% ipython --no-banner

In [1]: import numpy as np

In [2]: from numpy import linalg as LA

In [3]: np.set_printoptions(suppress=True, linewidth=160)

In [4]: rd = lambda a: np.round(a, 1) + 0

In [5]: cent = np.array([[0.9, 1.4, -0.4, -0.8],
   ...:     [-0.3, 0.8, 0.7, 0.6],
   ...:     [-1.4, -0.9, 0.5, -1.2]])

In [6]: rng = np.random.default_rng(299)

In [7]: mat = np.array([[3, -3, 0],
   ...:     [-3, 2, -1],
   ...:     [3, 0, 3],
   ...:     [2, 0, -1],
   ...:     [3, 0, -2],
   ...:     [-2, 2, 1],
   ...:     [3, 1, 3],
   ...:     [1, 3, 2],
   ...:     [3, -2, 0],
   ...:     [3, -2, 2],
   ...:     [-2, 3, 1],
   ...:     [-3, 2, 3],
   ...:     [0, -1, 0],
   ...:     [1, 2, 1],
   ...:     [-3, 2, -3],
   ...:     [-2, -2, 1],
   ...:     [-3, -2, 2]]) @ cent + 0.3 * rng.normal(size=(17, 4))

In [8]: print(rd(mat))
[[ 3.8  1.8 -3.2 -4.7]
 [-1.9 -1.7  1.9  4.5]
 [-1.9  1.5  0.6 -6.1]
 [ 3.5  3.5 -1.8 -0.6]
 [ 6.   5.9 -1.9  0.2]
 [-4.1 -2.2  2.9  1.6]
 [-2.3  2.1  0.9 -5.8]
 [-3.3  2.   2.6 -1.5]
 [ 3.4  2.8 -1.7 -3.1]
 [ 0.1  0.9 -1.5 -5.6]
 [-4.  -1.3  3.6  1.6]
 [-7.8 -5.1  3.7  0.6]
 [ 0.3  0.  -0.8 -0.8]
 [-1.3  2.   0.8 -1.1]
 [ 0.8  0.6  1.   7.1]
 [-2.7 -5.4 -0.6 -0.6]
 [-5.2 -7.2  1.  -1.6]]

In [9]: M2 = np.c_[mat[:, :2] @ np.array([[2, 0], [4, 5]]), np.array([2, 1, -1, 2, -2, 0, 0, -1, 0, -1, 1, 0, 1, 1, 0, 0, 2])]

In [10]: print(rd(M2))
[[ 15.    9.2   2. ]
 [-10.7  -8.6   1. ]
 [  2.2   7.7  -1. ]
 [ 21.   17.5   2. ]
 [ 35.9  29.7  -2. ]
 [-17.1 -11.1   0. ]
 [  3.9  10.6   0. ]
 [  1.4  10.   -1. ]
 [ 18.   14.2   0. ]
 [  3.9   4.6  -1. ]
 [-13.4  -6.7   1. ]
 [-35.9 -25.5   0. ]
 [  0.8   0.2   1. ]
 [  5.6  10.1   1. ]
 [  3.9   2.8   0. ]
 [-26.9 -26.9   0. ]
 [-39.2 -36.    2. ]]

In [11]: print(rd(LA.norm(LA.qr(mat)[0].T @ M2, axis=0) ** 2 / ((M2 ** 2).sum(axis=0) + 1e-12)))
[1.  1.  0.1]

In [12]: print(LA.matrix_rank(np.c_[mat, M2]))
5

In [13]: print(rd(LA.lstsq(mat, M2[:, 0])[0]))
[2. 4. 0. 0.]

In [14]: t = np.radians(36)

In [15]: R = np.eye(4)

In [16]: R[3, 3] = R[0, 0] = np.cos(t)

In [17]: R[3, 0], R[0, 3] = -np.sin(t), np.sin(t)

In [18]: print(rd(R))
[[ 0.8  0.   0.   0.6]
 [ 0.   1.   0.   0. ]
 [ 0.   0.   1.   0. ]
 [-0.6  0.   0.   0.8]]

In [19]: M2 = mat @ R.T

In [20]: print(rd(LA.svd(mat, compute_uv=False)), rd(LA.svd(M2, compute_uv=False)))
[20.6 14.6  8.4  1.2] [20.6 14.6  8.4  1.2]

In [21]: print(rd(M2))
[[ 0.3  1.8 -3.2 -6. ]
 [ 1.1 -1.7  1.9  4.8]
 [-5.2  1.5  0.6 -3.8]
 [ 2.5  3.5 -1.8 -2.5]
 [ 5.   5.9 -1.9 -3.4]
 [-2.4 -2.2  2.9  3.7]
 [-5.3  2.1  0.9 -3.4]
 [-3.5  2.   2.6  0.7]
 [ 0.9  2.8 -1.7 -4.5]
 [-3.2  0.9 -1.5 -4.6]
 [-2.3 -1.3  3.6  3.7]
 [-5.9 -5.1  3.7  5. ]
 [-0.2  0.  -0.8 -0.8]
 [-1.7  2.   0.8 -0.2]
 [ 4.9  0.6  1.   5.3]
 [-2.5 -5.4 -0.6  1.1]
 [-5.2 -7.2  1.   1.8]]

In [22]: idx = mat[:, 3] > np.median(mat[:, 3])

In [23]: u = mat[idx].mean(axis=0) - mat[~idx].mean(axis=0)

In [24]: print(rd((((mat - mat.mean(axis=0)) @ u > 0) == idx).mean()))
0.8

In [25]: print(np.argsort(-np.abs(u).round(6), kind="stable"))
[3 1 2 0]

In [26]: Ac = (mat - mat.mean(axis=0)) / mat.std(axis=0)

In [27]: print(rd(Ac.std(axis=0)))
[1. 1. 1. 1.]

In [28]: coef = LA.lstsq(np.delete(Ac, 1, axis=1), Ac[:, 1])[0]

In [29]: print(np.abs(coef).argmax())
0

In [30]: vec = np.array([0, -1, 1, -2])

In [31]: a = np.maximum(mat @ vec, 0)

In [32]: print(rd(np.maximum(mat @ (3 * vec), 0)))
[13.1  0.  33.9  0.   0.   5.9 31.3 10.7  5.  26.   5.3 23.   2.1  3.2  0.  17.9 34.3]

In [33]: print(rd(np.tanh(mat @ vec)))
[ 1.  -1.   1.  -1.  -1.   1.   1.   1.   0.9  1.   0.9  1.   0.6  0.8 -1.   1.   1. ]

In [34]: m1 = np.loadtxt("run17.csv", delimiter=",")

In [35]: print(m1)
[[ -2.   3.  -2.   1.]
 [ -5.   2.   1.   2.]
 [ -8.   2.   3.   3.]
 [ -9.   2.   5.   1.]
 [ -6.   5.   6.   4.]
 [ -4.   8.   5.   3.]
 [ -6.   8.   4.   5.]
 [ -3.   8.   5.   7.]
 [ -2.   7.   7.   4.]
 [ -4.   9.   8.   5.]
 [ -7.   9.   5.   3.]
 [-10.  10.   3.   6.]
 [-10.   7.   1.   6.]
 [ -8.   8.   4.   6.]
 [-11.   7.   1.   3.]
 [ -8.  10.   4.   6.]
 [ -9.  11.   2.   8.]
 [ -7.  10.   5.   8.]
 [ -5.  11.   2.  10.]
 [ -5.  13.   3.  11.]
 [ -4.  15.   2.   9.]]

In [36]: M2 = np.c_[m1[:, :2] @ np.array([[-5, -3], [-1, -5]]), np.array([2, 1, 2, 5, 2, 4, 1, 2, 5, 5, 4, 2, 0, 4, 1, 1, 3, 5, 2, 0, 4])]

In [37]: print(M2)
[[  7.  -9.   2.]
 [ 23.   5.   1.]
 [ 38.  14.   2.]
 [ 43.  17.   5.]
 [ 25.  -7.   2.]
 [ 12. -28.   4.]
 [ 22. -22.   1.]
 [  7. -31.   2.]
 [  3. -29.   5.]
 [ 11. -33.   5.]
 [ 26. -24.   4.]
 [ 40. -20.   2.]
 [ 43.  -5.   0.]
 [ 32. -16.   4.]
 [ 48.  -2.   1.]
 [ 30. -26.   1.]
 [ 34. -28.   3.]
 [ 25. -29.   5.]
 [ 14. -40.   2.]
 [ 12. -50.   0.]
 [  5. -63.   4.]]

In [38]: print(rd(LA.norm(LA.qr(m1)[0].T @ M2, axis=0) ** 2 / ((M2 ** 2).sum(axis=0) + 1e-12)))
[1.  1.  0.8]

In [39]: print(LA.matrix_rank(M2))
3

In [40]: print(rd(LA.norm(M2 - m1 @ LA.lstsq(m1, M2)[0], axis=0)))
[0.  0.  6.1]
